>>> import numpy as np
>>> from numpy import linalg as LA
>>> np.set_printoptions(precision=3, suppress=True, linewidth=120)
>>> X = np.load("run15.npy")
>>> X
array([[-4.086, -5.34 , -1.458, -3.464,  4.348,  1.619, -0.531, -0.449,  3.495,  3.054, -2.318],
       [ 4.027, -3.669,  4.119,  7.442,  3.946, -0.748, -1.877,  3.106,  6.385,  0.255,  3.98 ],
       [ 4.061, -3.813,  3.727,  6.794,  3.702, -0.966,  0.363,  3.398,  6.735, -1.386,  3.442],
       [ 5.494, -3.841,  3.288,  7.712,  4.886,  0.419, -0.087,  3.468,  4.703,  0.452,  2.641],
       [-5.024, -7.387, -0.986, -2.006,  4.093,  2.565, -0.79 ,  1.081,  3.103,  2.873, -1.998],
       [-2.315, -5.23 , -1.117, -2.13 ,  4.629,  2.861, -1.742,  1.463,  3.841,  3.924, -1.758],
       [-4.28 , -7.17 ,  0.499, -4.407,  3.032,  1.377, -0.022,  1.012,  2.245,  3.025, -2.294],
       [ 3.003, -3.904,  4.226,  5.543,  3.63 , -1.411, -2.021,  4.144,  5.846, -0.818,  2.014],
       [-3.002, -5.621, -1.326, -5.344,  3.204,  2.09 , -0.221,  1.356,  2.949,  4.497, -3.641],
       [ 5.197, -3.908,  5.158,  5.269,  4.13 , -1.333, -1.62 ,  3.645,  6.494, -1.549,  3.082],
       [-3.012, -5.34 ,  1.095, -3.421,  3.25 ,  3.577,  0.342,  1.049,  3.388,  4.614, -1.42 ],
       [ 4.299, -5.18 ,  5.579,  6.472,  1.889,  0.467,  0.361,  4.931,  6.119, -2.562,  4.311],
       [ 4.55 , -3.514,  3.763,  7.045,  4.215, -1.252,  1.552,  3.88 ,  7.03 , -2.414,  1.554],
       [-0.467, -4.85 , -1.044, -2.287,  2.989,  1.478, -0.74 , -0.826,  4.556,  1.883, -2.694],
       [ 3.975, -3.616,  3.889,  7.651,  4.557, -0.968,  0.542,  2.869,  6.161, -1.767,  1.646],
       [-3.126, -6.065, -0.774, -3.606,  4.991,  3.246, -2.032,  1.22 ,  3.351,  3.703, -1.325],
       [ 3.743, -4.399,  4.641,  6.352,  5.564, -2.359,  0.026,  2.844,  4.3  , -1.463,  1.507],
       [ 3.625, -3.475,  5.41 ,  7.117,  3.607,  0.665,  1.434,  4.797,  6.995,  0.915,  1.23 ],
       [ 6.448, -5.218,  4.435,  6.049,  2.749, -1.555, -1.247,  3.188,  6.271,  1.011,  3.847],
       [-4.059, -4.41 , -0.733, -4.608,  1.848,  0.926, -1.976,  0.608,  2.828,  5.413, -2.506],
       [-2.747, -6.718,  0.136, -4.495,  4.596,  2.437,  1.401,  1.518,  3.413,  4.343, -1.358],
       [ 6.055, -4.047,  5.304,  5.066,  4.351, -1.645, -0.708,  3.734,  6.417, -1.895,  0.302],
       [-3.454, -7.544,  1.11 , -4.641,  3.351,  1.429,  1.244,  0.548,  3.738,  4.862, -1.116],
       [-4.615, -5.894, -1.183, -1.714,  3.067,  2.487, -1.243,  1.308,  4.217,  4.447, -1.468]])
>>> hat = X @ LA.solve(X.T @ X, X.T)
>>> np.round(LA.eigvalsh(hat), 3) + 0
array([0., 0., 0., 0., 0., 0., 0., 0., 0., 0., 0., 0., 0., 1., 1., 1., 1., 1., 1., 1., 1., 1., 1., 1.])
>>> np.allclose(hat @ hat, hat)
True
>>> cov = np.cov(X, rowvar=False)
>>> np.argsort(-X.std(axis=0).round(6), kind="stable")
array([ 3,  0,  9,  2, 10,  5,  7,  8,  1,  6,  4])
>>> np.argwhere(np.triu(np.abs(np.corrcoef(X.T)) > 0.8, 1))
array([[ 0,  2],
       [ 0,  3],
       [ 0,  5],
       [ 0,  7],
       [ 0,  8],
       [ 0,  9],
       [ 0, 10],
       [ 2,  3],
       [ 2,  5],
       [ 2,  7],
       [ 2,  8],
       [ 2,  9],
       [ 2, 10],
       [ 3,  5],
       [ 3,  7],
       [ 3,  8],
       [ 3,  9],
       [ 3, 10],
       [ 5,  9],
       [ 7,  8],
       [ 7, 10],
       [ 8,  9],
       [ 8, 10]])
>>> X.std(axis=0)
array([4.091, 1.25 , 2.602, 5.132, 0.91 , 1.751, 1.141, 1.579, 1.521, 2.65 , 2.439])
>>> np.polyfit(X[:, 1], X[:, 2], 1)
array([1.335, 8.674])
>>> Xs = X - X.mean(axis=0)
>>> Uu, s, Vh = LA.svd(Xs, full_matrices=False)
>>> (np.sign(Uu[:, 0]) == np.sign(Uu[0, 0])).astype(int)
array([1, 0, 0, 0, 1, 1, 1, 0, 1, 0, 1, 0, 0, 1, 0, 1, 0, 0, 0, 1, 1, 0, 1, 1])
>>> s
array([39.703,  6.538,  6.256,  5.947,  5.071,  4.353,  3.89 ,  3.78 ,  2.705,  2.41 ,  2.104])
>>> np.abs(Vh[-1])
array([0.033, 0.27 , 0.509, 0.216, 0.061, 0.321, 0.235, 0.578, 0.134, 0.032, 0.325])
>>> round((s ** 2).sum() ** 2 / (s ** 4).sum(), 3)
np.float64(1.279)
>>> M = np.load("w.npy")
>>> M
array([[ 1, -1, -1,  1,  1, -1, -1,  1],
       [ 1, -1,  1, -1, -1,  1, -1,  1],
       [ 1, -1, -1,  1, -1,  1,  1, -1],
       [ 1,  1,  1,  1, -1, -1, -1, -1],
       [ 1, -1,  1, -1,  1, -1,  1, -1],
       [ 1,  1, -1, -1,  1,  1, -1, -1],
       [ 1,  1,  1,  1,  1,  1,  1,  1],
       [ 1,  1, -1, -1, -1, -1,  1,  1]])
>>> u = np.array([2, 0, 1, 2, 2, 0, 1, 2])
>>> Y = M + np.outer(u, np.eye(8)[2])
>>> np.round(LA.det(Y) / LA.det(M), 3), np.round(1 + LA.solve(M, u)[2], 3)
(np.float64(1.0), np.float64(1.0))
>>> Y = M / LA.norm(M, axis=1, keepdims=True)
>>> cov = Y @ Y.T
>>> np.degrees(np.arccos(np.clip(cov[4, 2], -1, 1)))
np.float64(90.0)
>>> cov.round(3) + 0
array([[1., 0., 0., 0., 0., 0., 0., 0.],
       [0., 1., 0., 0., 0., 0., 0., 0.],
       [0., 0., 1., 0., 0., 0., 0., 0.],
       [0., 0., 0., 1., 0., 0., 0., 0.],
       [0., 0., 0., 0., 1., 0., 0., 0.],
       [0., 0., 0., 0., 0., 1., 0., 0.],
       [0., 0., 0., 0., 0., 0., 1., 0.],
       [0., 0., 0., 0., 0., 0., 0., 1.]])
>>> np.argwhere(np.triu(np.abs(cov) > 0.95, 1))
array([], shape=(0, 2), dtype=int64)
>>> cov[4].round(3) + 0
array([0., 0., 0., 0., 1., 0., 0., 0.])
>>> (cov - 2 * np.eye(8)).round(6).argmax(axis=1)
array([1, 0, 0, 0, 0, 0, 0, 0])
>>> K = np.loadtxt("sample3.csv", delimiter=",")
>>> K
array([[0.158, 0.105, 0.105, 0.053, 0.105, 0.158, 0.053, 0.105, 0.   , 0.158],
       [0.1  , 0.15 , 0.1  , 0.15 , 0.15 , 0.05 , 0.05 , 0.05 , 0.1  , 0.1  ],
       [0.056, 0.111, 0.167, 0.056, 0.167, 0.056, 0.   , 0.111, 0.167, 0.111],
       [0.143, 0.   , 0.143, 0.214, 0.143, 0.143, 0.071, 0.071, 0.071, 0.   ],
       [0.105, 0.105, 0.053, 0.053, 0.053, 0.105, 0.158, 0.158, 0.105, 0.105],
       [0.   , 0.143, 0.   , 0.071, 0.143, 0.214, 0.143, 0.   , 0.143, 0.143],
       [0.   , 0.062, 0.   , 0.062, 0.   , 0.188, 0.25 , 0.062, 0.188, 0.188],
       [0.067, 0.   , 0.2  , 0.133, 0.   , 0.2  , 0.   , 0.267, 0.133, 0.   ],
       [0.1  , 0.15 , 0.15 , 0.15 , 0.1  , 0.1  , 0.   , 0.1  , 0.05 , 0.1  ],
       [0.15 , 0.05 , 0.1  , 0.1  , 0.   , 0.1  , 0.15 , 0.1  , 0.1  , 0.15 ]])
>>> # a transition matrix
>>> O, vecs = LA.qr(K[:, :2])[0], LA.qr(K[:, 2:])[0]
>>> s = LA.svd(O.T @ vecs, compute_uv=False)
>>> np.degrees(np.arccos(s.clip(0, 1)))
array([ 4.812, 11.785])
>>> (s > 0.9).sum()
np.int64(2)
>>> round(float(LA.norm(O @ O.T - vecs @ vecs.T, 2)), 3)
1.0
>>> s
array([0.996, 0.979])
>>> O, R = LA.qr(K)
>>> np.allclose(R.T @ R, K.T @ K)
True
>>> np.abs(np.diag(R))
array([0.326, 0.242, 0.199, 0.161, 0.157, 0.242, 0.159, 0.094, 0.04 , 0.029])
>>> np.round(O.T @ O, 3) + 0
array([[1., 0., 0., 0., 0., 0., 0., 0., 0., 0.],
       [0., 1., 0., 0., 0., 0., 0., 0., 0., 0.],
       [0., 0., 1., 0., 0., 0., 0., 0., 0., 0.],
       [0., 0., 0., 1., 0., 0., 0., 0., 0., 0.],
       [0., 0., 0., 0., 1., 0., 0., 0., 0., 0.],
       [0., 0., 0., 0., 0., 1., 0., 0., 0., 0.],
       [0., 0., 0., 0., 0., 0., 1., 0., 0., 0.],
       [0., 0., 0., 0., 0., 0., 0., 1., 0., 0.],
       [0., 0., 0., 0., 0., 0., 0., 0., 1., 0.],
       [0., 0., 0., 0., 0., 0., 0., 0., 0., 1.]])
>>> np.round(np.trace(O @ O.T), 3)
np.float64(10.0)
>>> np.round(O @ R, 3) + 0
array([[0.158, 0.105, 0.105, 0.053, 0.105, 0.158, 0.053, 0.105, 0.   , 0.158],
       [0.1  , 0.15 , 0.1  , 0.15 , 0.15 , 0.05 , 0.05 , 0.05 , 0.1  , 0.1  ],
       [0.056, 0.111, 0.167, 0.056, 0.167, 0.056, 0.   , 0.111, 0.167, 0.111],
       [0.143, 0.   , 0.143, 0.214, 0.143, 0.143, 0.071, 0.071, 0.071, 0.   ],
       [0.105, 0.105, 0.053, 0.053, 0.053, 0.105, 0.158, 0.158, 0.105, 0.105],
       [0.   , 0.143, 0.   , 0.071, 0.143, 0.214, 0.143, 0.   , 0.143, 0.143],
       [0.   , 0.063, 0.   , 0.062, 0.   , 0.187, 0.25 , 0.063, 0.187, 0.188],
       [0.067, 0.   , 0.2  , 0.133, 0.   , 0.2  , 0.   , 0.267, 0.133, 0.   ],
       [0.1  , 0.15 , 0.15 , 0.15 , 0.1  , 0.1  , 0.   , 0.1  , 0.05 , 0.1  ],
       [0.15 , 0.05 , 0.1  , 0.1  , 0.   , 0.1  , 0.15 , 0.1  , 0.1  , 0.15 ]])
>>> O.shape, R.shape
((10, 10), (10, 10))
>>> Y = LA.inv(K)
>>> np.round(K @ Y, 3) + 0
array([[1., 0., 0., 0., 0., 0., 0., 0., 0., 0.],
       [0., 1., 0., 0., 0., 0., 0., 0., 0., 0.],
       [0., 0., 1., 0., 0., 0., 0., 0., 0., 0.],
       [0., 0., 0., 1., 0., 0., 0., 0., 0., 0.],
       [0., 0., 0., 0., 1., 0., 0., 0., 0., 0.],
       [0., 0., 0., 0., 0., 1., 0., 0., 0., 0.],
       [0., 0., 0., 0., 0., 0., 1., 0., 0., 0.],
       [0., 0., 0., 0., 0., 0., 0., 1., 0., 0.],
       [0., 0., 0., 0., 0., 0., 0., 0., 1., 0.],
       [0., 0., 0., 0., 0., 0., 0., 0., 0., 1.]])
>>> np.round(LA.det(K) * Y, 3) + 0
array([[0., 0., 0., 0., 0., 0., 0., 0., 0., 0.],
       [0., 0., 0., 0., 0., 0., 0., 0., 0., 0.],
       [0., 0., 0., 0., 0., 0., 0., 0., 0., 0.],
       [0., 0., 0., 0., 0., 0., 0., 0., 0., 0.],
       [0., 0., 0., 0., 0., 0., 0., 0., 0., 0.],
       [0., 0., 0., 0., 0., 0., 0., 0., 0., 0.],
       [0., 0., 0., 0., 0., 0., 0., 0., 0., 0.],
       [0., 0., 0., 0., 0., 0., 0., 0., 0., 0.],
       [0., 0., 0., 0., 0., 0., 0., 0., 0., 0.],
       [0., 0., 0., 0., 0., 0., 0., 0., 0., 0.]])
>>> np.round(LA.slogdet(K)[0], 3)
np.float64(1.0)
>>> round(LA.det(K) * LA.det(Y), 3)
np.float64(1.0)
>>> np.allclose(Y, K.T)
False
>>> A = np.load("m.npy")
>>> A
array([[0.167, 0.   , 0.167, 0.167, 0.   , 0.   , 0.   , 0.167, 0.   , 0.   , 0.167, 0.   , 0.   , 0.167],
       [0.   , 0.333, 0.   , 0.   , 0.   , 0.   , 0.   , 0.   , 0.333, 0.   , 0.   , 0.333, 0.   , 0.   ],
       [0.125, 0.125, 0.125, 0.   , 0.125, 0.   , 0.   , 0.125, 0.   , 0.125, 0.125, 0.   , 0.   , 0.125],
       [0.   , 0.167, 0.   , 0.167, 0.   , 0.167, 0.   , 0.   , 0.167, 0.   , 0.   , 0.   , 0.167, 0.167],
       [0.   , 0.2  , 0.   , 0.   , 0.2  , 0.   , 0.2  , 0.   , 0.   , 0.2  , 0.   , 0.2  , 0.   , 0.   ],
       [0.   , 0.   , 0.167, 0.   , 0.   , 0.167, 0.167, 0.   , 0.   , 0.167, 0.   , 0.   , 0.167, 0.167],
       [0.   , 0.   , 0.   , 0.2  , 0.   , 0.2  , 0.2  , 0.   , 0.   , 0.   , 0.2  , 0.   , 0.2  , 0.   ],
       [0.   , 0.   , 0.   , 0.143, 0.143, 0.   , 0.143, 0.286, 0.143, 0.   , 0.   , 0.143, 0.   , 0.   ],
       [0.   , 0.   , 0.333, 0.   , 0.   , 0.   , 0.   , 0.   , 0.333, 0.   , 0.   , 0.   , 0.   , 0.333],
       [0.   , 0.   , 0.25 , 0.   , 0.   , 0.   , 0.25 , 0.   , 0.   , 0.25 , 0.   , 0.   , 0.25 , 0.   ],
       [0.   , 0.   , 0.   , 0.333, 0.   , 0.333, 0.   , 0.   , 0.   , 0.   , 0.333, 0.   , 0.   , 0.   ],
       [0.   , 0.167, 0.   , 0.   , 0.167, 0.167, 0.   , 0.   , 0.   , 0.167, 0.   , 0.333, 0.   , 0.   ],
       [0.   , 0.   , 0.   , 0.   , 0.167, 0.   , 0.   , 0.   , 0.167, 0.   , 0.167, 0.167, 0.333, 0.   ],
       [0.333, 0.   , 0.   , 0.   , 0.   , 0.   , 0.333, 0.   , 0.   , 0.   , 0.   , 0.   , 0.   , 0.333]])
>>> u = np.array([-4, -4])
>>> np.polyval(u, A[11])
array([-4.   , -4.667, -4.   , -4.   , -4.667, -4.667, -4.   , -4.   , -4.   , -4.667, -4.   , -5.333, -4.   , -4.   ])
>>> np.convolve(A[11], u)
array([ 0.   , -0.667, -0.667,  0.   , -0.667, -1.333, -0.667,  0.   ,  0.   , -0.667, -0.667, -1.333, -1.333,  0.   ,
        0.   ])
>>> mat = np.load("test12.npy")
>>> mat
array([[-1.,  3.,  0.,  0.,  0.,  0.,  0.,  0.,  0.],
       [ 3.,  0.,  3.,  0.,  0.,  0.,  0.,  0.,  0.],
       [ 0.,  3.,  2.,  3.,  0.,  0.,  0.,  0.,  0.],
       [ 0.,  0.,  3., -3.,  3.,  0.,  0.,  0.,  0.],
       [ 0.,  0.,  0.,  3., -1.,  3.,  0.,  0.,  0.],
       [ 0.,  0.,  0.,  0.,  3., -2.,  3.,  0.,  0.],
       [ 0.,  0.,  0.,  0.,  0.,  3.,  3.,  3.,  0.],
       [ 0.,  0.,  0.,  0.,  0.,  0.,  3., -2.,  3.],
       [ 0.,  0.,  0.,  0.,  0.,  0.,  0.,  3.,  3.]])
>>> # symmetric
>>> x0 = np.array([9, 6, 6, 6, 8, 3, 6, 2, 8])
>>> a = np.maximum(mat @ x0, 0)
>>> np.maximum(mat @ x0, 0) - np.maximum(-mat @ x0, 0)
array([ 9., 45., 48., 24., 19., 36., 33., 38., 30.])
>>> np.tanh(mat @ x0)
array([1., 1., 1., 1., 1., 1., 1., 1., 1.])
>>> np.flatnonzero(a > 1e-9)
array([0, 1, 2, 3, 4, 5, 6, 7, 8])
>>> rng = np.random.default_rng(78321)
>>> lab = rng.permutation(9)
>>> lab
array([7, 6, 2, 3, 0, 4, 5, 8, 1])
>>> Y = mat[lab][:, lab]
>>> Y
array([[-2.,  3.,  0.,  0.,  0.,  0.,  0.,  3.,  0.],
       [ 3.,  3.,  0.,  0.,  0.,  0.,  3.,  0.,  0.],
       [ 0.,  0.,  2.,  3.,  0.,  0.,  0.,  0.,  3.],
       [ 0.,  0.,  3., -3.,  0.,  3.,  0.,  0.,  0.],
       [ 0.,  0.,  0.,  0., -1.,  0.,  0.,  0.,  3.],
       [ 0.,  0.,  0.,  3.,  0., -1.,  3.,  0.,  0.],
       [ 0.,  3.,  0.,  0.,  0.,  3., -2.,  0.,  0.],
       [ 3.,  0.,  0.,  0.,  0.,  0.,  0.,  3.,  0.],
       [ 0.,  0.,  3.,  0.,  3.,  0.,  0.,  0.,  0.]])
>>> np.diag(Y)
array([-2.,  3.,  2., -3., -1., -1., -2.,  3.,  0.])
>>> round(float(LA.det(Y)), 3), round(float(LA.det(mat[lab])), 3)
(62451.0, 62451.0)
>>> np.allclose(Y, mat)
False
>>> np.trace(Y)
np.float64(-1.0)
>>> np.sort(np.abs(LA.eigvals(Y)))
array([0.552, 2.066, 3.021, 3.818, 4.106, 5.026, 5.471, 6.118, 6.873])
